$ python -q
>>> import numpy as np
>>> np.set_printoptions(precision=1, suppress=True, linewidth=160)
>>> rnd = lambda a: np.round(a, 1) + 0
>>> X = np.load("arr.npy")
>>> rnd(X)
array([[ 0.1,  0.1,  0.2, -0.2,  0.6, -0.2,  0.2, -0.7],
       [-0.4,  0.5,  0.7, -0.1, -0.1,  0. ,  0.2,  0.2],
       [-0.3, -0.5,  0.2, -0.6, -0.4, -0.1, -0.3, -0.2],
       [ 0.1, -0.2,  0. ,  0. , -0.5,  0.2,  0.8, -0.2],
       [ 0.3, -0.2,  0.5,  0.6, -0.3, -0.2, -0.3, -0.2],
       [ 0.8,  0.1,  0.2, -0.4,  0. ,  0.2,  0. ,  0.2],
       [ 0. , -0.6,  0.2,  0.1,  0.4, -0.3,  0.3,  0.5],
       [-0.2, -0.3,  0.2,  0.1,  0.3,  0.9, -0.1, -0.1]])
>>> rnd(np.linalg.norm(X, axis=0))
array([1., 1., 1., 1., 1., 1., 1., 1.])
>>> rnd(X @ X.T)
array([[1., 0., 0., 0., 0., 0., 0., 0.],
       [0., 1., 0., 0., 0., 0., 0., 0.],
       [0., 0., 1., 0., 0., 0., 0., 0.],
       [0., 0., 0., 1., 0., 0., 0., 0.],
       [0., 0., 0., 0., 1., 0., 0., 0.],
       [0., 0., 0., 0., 0., 1., 0., 0.],
       [0., 0., 0., 0., 0., 0., 1., 0.],
       [0., 0., 0., 0., 0., 0., 0., 1.]])
>>> W0 = np.load("block14.npy")
>>> print(W0)
[[ 0.5 -0.1 -1.1]
 [ 4.9 -2.2 -2.9]
 [ 2.8 -4.1 -0.4]
 [ 1.9 -3.3  0.2]
 [ 0.6 -2.5 -1.2]
 [-3.4  3.4  1.5]
 [-2.7  1.2  2.2]
 [-0.7  1.4  0.8]
 [ 4.6 -5.8 -4.8]
 [ 1.4  0.9 -2.4]
 [-4.   4.2  2.2]
 [-2.1  5.3  2.3]
 [ 2.9 -1.  -3.1]
 [-0.6  3.   0.4]
 [ 0.8  0.1 -0.8]
 [ 2.6 -1.5 -2.1]
 [-0.1  1.2 -0.8]
 [-1.5  0.4  2.2]
 [ 1.4 -0.8 -1.5]
 [-4.1  3.7  3.3]
 [ 0.   1.  -1. ]
 [ 0.2 -2.1  0.6]
 [ 0.2 -2.1  1. ]
 [-0.7  1.5 -0.7]
 [ 3.  -1.3 -2.1]
 [-0.1  0.6 -0.3]
 [ 1.7 -0.6 -1.8]
 [ 1.3 -3.1 -2. ]
 [-2.5  1.7  3.5]
 [ 2.6 -0.6 -2.8]
 [ 2.3  0.8 -2.3]
 [-0.5  1.7  1.5]]
>>> T = np.stack([W0, 3 * W0, W0[::-1]])
>>> (T @ W0.T).shape
(3, 32, 32)
>>> print(np.linalg.matrix_rank(T))
[3 3 3]
>>> print(rnd(np.einsum("bij,cij->bc", T, T)))
[[ 495.4 1486.3  -80.8]
 [1486.3 4458.9 -242.3]
 [ -80.8 -242.3  495.4]]
>>> Xc = W0 - W0.mean(axis=1)
Traceback (most recent call last):
  File "<python-input-13>", line 1, in <module>
    Xc = W0 - W0.mean(axis=1)
         ~~~^~~~~~~~~~~~~~~~~
ValueError: operands could not be broadcast together with shapes (32,3) (32,) 
>>> Xc = W0 - W0.mean(axis=0)
>>> Uu, sigma, VT = np.linalg.svd(Xc, full_matrices=False)
>>> rnd(sigma ** 2 / (sigma ** 2).sum())
array([0.8, 0.1, 0. ])
>>> np.abs(Uu[:, 0]).argmax()
np.int64(8)
>>> rnd((sigma ** 2).sum() ** 2 / (sigma ** 4).sum())
np.float64(1.4)
>>> J = np.maximum(np.array([[2, 5],
...     [-8, -9],
...     [4, 7],
...     [8, 9],
...     [6, 5],
...     [4, 1],
...     [2, 9],
...     [-6, 4],
...     [7, 2],
...     [5, 3],
...     [5, 1],
...     [1, 0],
...     [-9, -8],
...     [0, 9],
...     [-4, 3],
...     [7, -8]]) @ np.array([[1, 1, 3], [5, 8, 8]]) + np.array([4, -1, -1]), 0)
>>> J
array([[31, 41, 45],
       [ 0,  0,  0],
       [43, 59, 67],
       [57, 79, 95],
       [35, 45, 57],
       [13, 11, 19],
       [51, 73, 77],
       [18, 25, 13],
       [21, 22, 36],
       [24, 28, 38],
       [14, 12, 22],
       [ 5,  0,  2],
       [ 0,  0,  0],
       [49, 71, 71],
       [15, 19, 11],
       [ 0,  0,  0]])
>>> lab = J[:, 1] > np.median(J[:, 1])
>>> f = J[lab].mean(axis=0) - J[~lab].mean(axis=0)
>>> rnd((((J - J.mean(axis=0)) @ f > 0) == lab).mean())
np.float64(0.9)
>>> Y = np.c_[J[:, :1] @ np.array([[-1]]), np.array([0, 0, -2, -2, 0, 0, 1, -1, 2, -2, 0, 2, 1, 2, -1, 0])]
>>> Y
array([[-31,   0],
       [  0,   0],
       [-43,  -2],
       [-57,  -2],
       [-35,   0],
       [-13,   0],
       [-51,   1],
       [-18,  -1],
       [-21,   2],
       [-24,  -2],
       [-14,   0],
       [ -5,   2],
       [  0,   1],
       [-49,   2],
       [-15,  -1],
       [  0,   0]])
>>> rnd(np.linalg.lstsq(J, Y[:, 0])[0])
array([-1.,  0.,  0.])
>>> np.linalg.matrix_rank(Y)
np.int64(2)
>>> x0 = np.array([2, 4])
>>> rhs = Y @ x0
>>> rnd(np.linalg.pinv(Y) @ Y)
array([[1., 0.],
       [0., 1.]])
>>> rnd(np.linalg.lstsq(Y, rhs)[0])
array([2., 4.])
>>> rnd(np.linalg.solve(Y.T @ Y, Y.T @ rhs))
array([2., 4.])
>>> rng = np.random.default_rng(257752)
>>> rhs = rhs + 0.1 * rng.normal(size=16)
>>> rnd(rhs)
array([ -62. ,   -0.1,  -94.1, -122.2,  -69.9,  -26.2,  -98. ,  -40. ,  -34.2,  -56. ,  -28. ,   -2. ,    4.1,  -90. ,  -34. ,    0. ])
>>> coef, *_ = np.linalg.lstsq(Y, rhs)
>>> rnd(Y.T @ (rhs - Y @ coef))
array([0., 0.])
>>> print([round(float(np.linalg.norm(np.linalg.solve(Y.T @ Y + lam * np.eye(2), Y.T @ rhs))), 2) for lam in (0, 1, 10, 100)])
[4.48, 4.36, 3.57, 2.19]
>>> hat = W0 @ np.linalg.solve(W0.T @ W0, W0.T)
>>> rnd(hat @ W0[:, 2])
array([-1.1, -2.9, -0.4,  0.2, -1.2,  1.5,  2.2,  0.8, -4.8, -2.4,  2.2,  2.3, -3.1,  0.4, -0.8, -2.1, -0.8,  2.2, -1.5,  3.3, -1. ,  0.6,  1. , -0.7, -2.1,
       -0.3, -1.8, -2. ,  3.5, -2.8, -2.3,  1.5])
>>> rnd(np.trace(hat))
np.float64(3.0)
>>> rnd(np.diag(hat))
array([0. , 0.3, 0.2, 0.1, 0.1, 0.1, 0.1, 0. , 0.3, 0.1, 0.1, 0.2, 0.1, 0.1, 0. , 0. , 0. , 0.1, 0. , 0.1, 0. , 0.1, 0.1, 0.1, 0.1, 0. , 0. , 0.1, 0.1, 0.1,
       0.1, 0.1])
>>> data = np.array([[-1, -1, -1, -1],
...     [-1, -2, -2, -2],
...     [-1, -2, -3, -3],
...     [-1, -2, -3, -4]])
>>> f = np.array([2, 0, 3, 2])
>>> Y = data + np.outer(f, np.eye(4)[1])
>>> np.linalg.matrix_rank(Y - data)
np.int64(1)
>>> vals, evecs = np.linalg.eigh(data)
>>> x0 = np.array([2, 3, 1, 1])
>>> np.abs(data).sum(axis=1).max(), rnd(np.abs(vals).max())
(np.int64(10), np.float64(8.3))
>>> x0 @ data @ x0
np.int64(-79)
>>> print(rnd(np.linalg.eigvalsh(data[1:, 1:])))
[-7.9 -0.8 -0.3]
>>> f = np.array([0, 3, 0])
>>> np.convolve(data[0], f)
array([ 0, -3, -3, -3, -3,  0])
>>> np.correlate(data[0], data[3], "full")
array([ 4,  7,  9, 10,  6,  3,  1])
>>> vals, evecs = np.linalg.eigh(data)
>>> print(rnd(vals))
[-8.3 -1.  -0.4 -0.3]
>>> rnd(np.linalg.svd(data, compute_uv=False))
array([8.3, 1. , 0.4, 0.3])
>>> print(rnd(evecs.T @ data @ evecs))
[[-8.3  0.   0.   0. ]
 [ 0.  -1.   0.   0. ]
 [ 0.   0.  -0.4  0. ]
 [ 0.   0.   0.  -0.3]]
>>> np.unique(vals.round(6) + 0, return_counts=True)[1]
array([1, 1, 1, 1])
>>> rnd(evecs.T @ evecs)
array([[1., 0., 0., 0.],
       [0., 1., 0., 0.],
       [0., 0., 1., 0.],
       [0., 0., 0., 1.]])
>>> rnd(evecs @ np.diag(vals) @ evecs.T)
array([[-1., -1., -1., -1.],
       [-1., -2., -2., -2.],
       [-1., -2., -3., -3.],
       [-1., -2., -3., -4.]])
